>>> import numpy as np
>>> import numpy.linalg as la
>>> np.set_printoptions(precision=2, suppress=True, linewidth=120)
>>> A = np.loadtxt("out4.csv", delimiter=",")
>>> A
array([[ -5.58,  -9.41,  -0.59,  -1.01,   1.74,  -5.35,   0.37, -10.82,  -4.7 ],
       [  0.48,   9.83,   2.01,   1.85,   4.81,   4.02,  -6.25,   6.08,   8.58],
       [ -8.47,  -1.94,   6.49,   0.94,  -3.19,  15.33,  10.72,   5.15,  -5.92],
       [ -2.  ,  15.87,   6.91,   0.38,  -2.65,   3.62,   8.17,  18.27,  -3.85],
       [ -3.28, -12.96, -10.03,  -0.78,  -1.57,  -1.28,  -8.66,   2.4 , -12.68],
       [  1.8 , -21.59,   2.32, -13.16,   0.39,  -0.2 ,   2.08,  -7.91,   2.07],
       [ -0.84,  -0.95,  -9.14,  -4.1 ,   3.36,   3.47,  13.75,   9.68,  -7.41],
       [  1.54,   0.12, -11.64,   3.76,  -2.93,  -4.28,  10.01,   8.1 ,   8.66],
       [ -5.14,  -5.58,  10.71, -13.01,  -6.35,  -0.67,   4.48,  -2.33,  -5.09],
       [ -8.52,  -6.49,  -4.65,  -5.3 ,   2.36,  -7.39,  -6.29,  12.55,  -5.34],
       [  0.06,  -0.84,   2.29,  -6.89,  -6.52,  -1.17,  -1.07, -23.56,   1.44],
       [  8.58,   7.19,  -4.63,   2.86,  -2.43,   0.93,  10.02, -24.02,  -2.39],
       [  2.88,   3.62,  -2.14,  -4.17,   6.12,   6.19,   1.97, -11.25,  11.72],
       [  2.5 ,  -1.7 ,   3.98,  -7.28,  -6.38,  -4.14,  -4.4 ,  21.43,   1.94],
       [-10.28,   8.93, -13.74, -13.79,   0.29,   2.59,   3.39,   6.64,  -7.82],
       [ -0.39, -10.72,   3.19,  -0.29,  -1.22,  -0.32,   0.54,   3.48,   0.98],
       [ -1.23,  -1.62,  -2.17,  -2.56,  -0.94,   1.  ,   2.21,  -3.83,   6.66],
       [-10.45,   2.94,   1.55,  12.85,   4.04,  -1.  ,  -0.29, -16.13,   5.41],
       [ -8.88,  -0.18,  -0.47,  -0.5 ,   7.7 ,  -5.82,  -2.43,  -1.68,   5.79],
       [  6.16,   7.87,   0.08,   7.79,   4.64,   7.53,  -2.86,  -5.17,   8.95],
       [ -6.37,   5.57,   6.74,  10.46,  -2.58,  -6.88,  -2.98,   0.61,  -7.64],
       [  2.73,   7.76,  -7.89,  14.79,  -0.06,  11.98,   5.67,   3.31,   8.19],
       [ -1.85,  -4.04,  -1.28,   6.82,   5.28,   2.41,  -0.44,  -6.11,   6.63],
       [ -1.8 ,  -4.41,   4.92,  -3.49,  -7.38,   6.1 ,  -7.05,  17.2 ,   1.47],
       [ -4.63,  15.48,  -9.81,  -7.52,   2.75,  -3.91,   5.51,   0.26,  -1.8 ],
       [ -0.51,  20.68,   9.86,   2.92,  -0.66,   7.69,   6.64,  -6.42,  -2.22],
       [ -5.2 ,   2.88,  -6.71,  -1.35,   1.31,   2.71,  -5.24,  -2.74,   4.16],
       [  1.08,  -6.14,  -1.34,   6.12,   2.87,   4.95,   7.44,   1.61,  -5.22]])
>>> cen = (A - A.mean(axis=0)) / A.std(axis=0)
>>> cen.std(axis=0)
array([1., 1., 1., 1., 1., 1., 1., 1., 1.])
>>> b = la.lstsq(np.delete(cen, 2, axis=1), cen[:, 2])[0]
>>> b
array([-0.15,  0.01,  0.09, -0.44,  0.19, -0.16, -0.13,  0.09])
>>> np.round(1 - np.var(cen[:, 2] - np.delete(cen, 2, axis=1) @ b), 2)
np.float64(0.19)
>>> F = np.tril(np.array([[-2, -1, -2, -2, -2, 0, 2, 2, 2, -1, -3, -1],
...     [-2, -1, -1, -1, -2, 3, -1, 3, -2, 2, -3, -3],
...     [-1, -1, 1, -1, -2, 3, 0, 0, -2, 2, 2, 2],
...     [1, -3, -2, -2, -1, -2, 0, 0, 0, -3, 0, -2],
...     [-3, 2, 2, -1, 3, 3, 2, -1, 1, 3, 2, 3],
...     [-1, 3, 2, -3, 1, 3, -3, 2, -1, -1, 2, 2],
...     [-1, 0, -2, 0, 3, -2, 3, 2, -1, -2, -3, 3],
...     [3, -3, 1, 2, -1, 0, -3, 1, 3, 1, 3, 0],
...     [1, 0, -2, 2, 3, 2, 1, 2, 1, 3, 0, 3],
...     [0, 1, 3, -2, 0, 1, 3, 0, -2, 3, 3, 0],
...     [-1, -2, -1, 0, -3, -2, 2, 1, 0, 2, 1, -2],
...     [1, -1, -3, -1, 0, 1, -2, -3, -1, 1, 3, 1]]), -1) + np.eye(12, dtype=int)
>>> F
array([[ 1,  0,  0,  0,  0,  0,  0,  0,  0,  0,  0,  0],
       [-2,  1,  0,  0,  0,  0,  0,  0,  0,  0,  0,  0],
       [-1, -1,  1,  0,  0,  0,  0,  0,  0,  0,  0,  0],
       [ 1, -3, -2,  1,  0,  0,  0,  0,  0,  0,  0,  0],
       [-3,  2,  2, -1,  1,  0,  0,  0,  0,  0,  0,  0],
       [-1,  3,  2, -3,  1,  1,  0,  0,  0,  0,  0,  0],
       [-1,  0, -2,  0,  3, -2,  1,  0,  0,  0,  0,  0],
       [ 3, -3,  1,  2, -1,  0, -3,  1,  0,  0,  0,  0],
       [ 1,  0, -2,  2,  3,  2,  1,  2,  1,  0,  0,  0],
       [ 0,  1,  3, -2,  0,  1,  3,  0, -2,  1,  0,  0],
       [-1, -2, -1,  0, -3, -2,  2,  1,  0,  2,  1,  0],
       [ 1, -1, -3, -1,  0,  1, -2, -3, -1,  1,  3,  1]])
>>> F.reshape(-1, 2)
array([[ 1,  0],
       [ 0,  0],
       [ 0,  0],
       [ 0,  0],
       [ 0,  0],
       [ 0,  0],
       [-2,  1],
       [ 0,  0],
       [ 0,  0],
       [ 0,  0],
       [ 0,  0],
       [ 0,  0],
       [-1, -1],
       [ 1,  0],
       [ 0,  0],
       [ 0,  0],
       [ 0,  0],
       [ 0,  0],
       [ 1, -3],
       [-2,  1],
       [ 0,  0],
       [ 0,  0],
       [ 0,  0],
       [ 0,  0],
       [-3,  2],
       [ 2, -1],
       [ 1,  0],
       [ 0,  0],
       [ 0,  0],
       [ 0,  0],
       [-1,  3],
       [ 2, -3],
       [ 1,  1],
       [ 0,  0],
       [ 0,  0],
       [ 0,  0],
       [-1,  0],
       [-2,  0],
       [ 3, -2],
       [ 1,  0],
       [ 0,  0],
       [ 0,  0],
       [ 3, -3],
       [ 1,  2],
       [-1,  0],
       [-3,  1],
       [ 0,  0],
       [ 0,  0],
       [ 1,  0],
       [-2,  2],
       [ 3,  2],
       [ 1,  2],
       [ 1,  0],
       [ 0,  0],
       [ 0,  1],
       [ 3, -2],
       [ 0,  1],
       [ 3,  0],
       [-2,  1],
       [ 0,  0],
       [-1, -2],
       [-1,  0],
       [-3, -2],
       [ 2,  1],
       [ 0,  2],
       [ 1,  0],
       [ 1, -1],
       [-3, -1],
       [ 0,  1],
       [-2, -3],
       [-1,  1],
       [ 3,  1]])
>>> F.ravel(order="F")
array([ 1, -2, -1,  1, -3, -1, -1,  3,  1,  0, -1,  1,  0,  1, -1, -3,  2,  3,  0, -3,  0,  1, -2, -1,  0,  0,  1, -2,
        2,  2, -2,  1, -2,  3, -1, -3,  0,  0,  0,  1, -1, -3,  0,  2,  2, -2,  0, -1,  0,  0,  0,  0,  1,  1,  3, -1,
        3,  0, -3,  0,  0,  0,  0,  0,  0,  1, -2,  0,  2,  1, -2,  1,  0,  0,  0,  0,  0,  0,  1, -3,  1,  3,  2, -2,
        0,  0,  0,  0,  0,  0,  0,  1,  2,  0,  1, -3,  0,  0,  0,  0,  0,  0,  0,  0,  1, -2,  0, -1,  0,  0,  0,  0,
        0,  0,  0,  0,  0,  1,  2,  1,  0,  0,  0,  0,  0,  0,  0,  0,  0,  0,  1,  3,  0,  0,  0,  0,  0,  0,  0,  0,
        0,  0,  0,  1])
>>> F.reshape(2, -1)
array([[ 1,  0,  0,  0,  0,  0,  0,  0,  0,  0,  0,  0, -2,  1,  0,  0,  0,  0,  0,  0,  0,  0,  0,  0, -1, -1,  1,
         0,  0,  0,  0,  0,  0,  0,  0,  0,  1, -3, -2,  1,  0,  0,  0,  0,  0,  0,  0,  0, -3,  2,  2, -1,  1,  0,
         0,  0,  0,  0,  0,  0, -1,  3,  2, -3,  1,  1,  0,  0,  0,  0,  0,  0],
       [-1,  0, -2,  0,  3, -2,  1,  0,  0,  0,  0,  0,  3, -3,  1,  2, -1,  0, -3,  1,  0,  0,  0,  0,  1,  0, -2,
         2,  3,  2,  1,  2,  1,  0,  0,  0,  0,  1,  3, -2,  0,  1,  3,  0, -2,  1,  0,  0, -1, -2, -1,  0, -3, -2,
         2,  1,  0,  2,  1,  0,  1, -1, -3, -1,  0,  1, -2, -3, -1,  1,  3,  1]])
>>> t3 = F.reshape(12, 2, -1)
>>> t3.shape
(12, 2, 6)
>>> np.swapaxes(t3, 1, 2)[1]
array([[-2,  0],
       [ 1,  0],
       [ 0,  0],
       [ 0,  0],
       [ 0,  0],
       [ 0,  0]])
>>> np.einsum("ihd,jhd->hij", t3, t3).shape
(2, 12, 12)
